In [1]: import numpy as np

In [2]: np.set_printoptions(suppress=True, linewidth=140)

In [3]: def rd(a):
   ...:     return np.round(a, 1) + 0
   ...: 

In [4]: E = np.loadtxt("x.csv", delimiter=",")

In [5]: E
Out[5]: 
array([[-4.,  1., -2.],
       [-2.,  2., -1.],
       [-8.,  5., -4.]])

In [6]: np.allclose(E @ E.T, E.T @ E)
Out[6]: False

In [7]: assert E == E.T
ValueError: The truth value of an array with more than one element is ambiguous. Use a.any() or a.all()


In [8]: print(rd(np.linalg.matrix_power(E, 4)))
[[ 1566.  -594.   783.]
 [  648.  -243.   324.]
 [ 2862. -1080.  1431.]]

In [9]: np.trace(E)
Out[9]: np.float64(-6.0)

In [10]: J = np.load("m.npy")

In [11]: print(rd(J))
[[1.  0.2]
 [0.2 0. ]]

In [12]: left, sigma, Vh = np.linalg.svd(J)

In [13]: evecs = Vh[:(sigma > 1e-8).sum()]

In [14]: rng = np.random.default_rng(7)

In [15]: x0 = J[1] + 3 * J[0] + rng.integers(2) * np.eye(2)[0]

In [16]: rd(x0)
Out[16]: array([4.1, 0.5])

In [17]: print(rd(np.linalg.norm(x0 - evecs.T @ evecs @ x0)))
0.2

In [18]: np.allclose(evecs.T @ evecs @ x0, x0)
Out[18]: False

In [19]: np.linalg.matrix_rank(np.vstack([J, x0]))
Out[19]: np.int64(2)

In [20]: F = np.array([[-0.5, 0.3, -0.7],
    ...:     [-0.9, -1.8, -0.9],
    ...:     [-0.5, -1.0, -1.2],
    ...:     [-0.4, -1.2, 1.3]])

In [21]: F[:, 1] *= 5

In [22]: F
Out[22]: 
array([[-0.5,  1.5, -0.7],
       [-0.9, -9. , -0.9],
       [-0.5, -5. , -1.2],
       [-0.4, -6. ,  1.3]])

In [23]: other = np.c_[F[:, :1] @ np.array([[2]]), np.array([-3, -1, -2, -3])]

In [24]: other
Out[24]: 
array([[-1. , -3. ],
       [-1.8, -1. ],
       [-1. , -2. ],
       [-0.8, -3. ]])

In [25]: np.linalg.matrix_rank(other)
Out[25]: np.int64(2)

In [26]: rd(np.linalg.lstsq(F, other[:, 0])[0])
Out[26]: array([2., 0., 0.])

In [27]: rd(np.linalg.norm(np.linalg.qr(F)[0].T @ other, axis=0) ** 2 / ((other ** 2).sum(axis=0) + 1e-12))
Out[27]: array([1. , 0.8])

In [28]: arr = np.loadtxt("case2.csv", delimiter=",")

In [29]: rd(arr)
Out[29]: 
array([[-0.2,  0.8,  0.5],
       [-0.2, -0.1,  0.5],
       [-0.4,  0.4, -0.7],
       [-0.9, -0.4,  0.2]])

In [30]: proj = arr @ np.linalg.solve(arr.T @ arr, arr.T)

In [31]: np.linalg.matrix_rank(np.eye(4) - proj)
Out[31]: np.int64(1)

In [32]: rd(np.linalg.eigvalsh(proj))
Out[32]: array([0., 1., 1., 1.])

In [33]: print(rd(np.diag(proj)))
[1.  0.3 0.9 0.9]

In [34]: rd(proj @ arr[:, 0])
Out[34]: array([-0.2, -0.2, -0.4, -0.9])

In [35]: np.allclose(proj @ proj, proj)
Out[35]: True

In [36]: C2 = arr.T @ arr

In [37]: rd(np.trace(C2)), rd((arr ** 2).sum())
Out[37]: (np.float64(3.0), np.float64(3.0))

In [38]: print(rd(np.diag(C2)))
[1. 1. 1.]

In [39]: rd(np.linalg.svd(arr, compute_uv=False) ** 2)
Out[39]: array([1., 1., 1.])

In [40]: np.linalg.matrix_rank(C2)
Out[40]: np.int64(3)
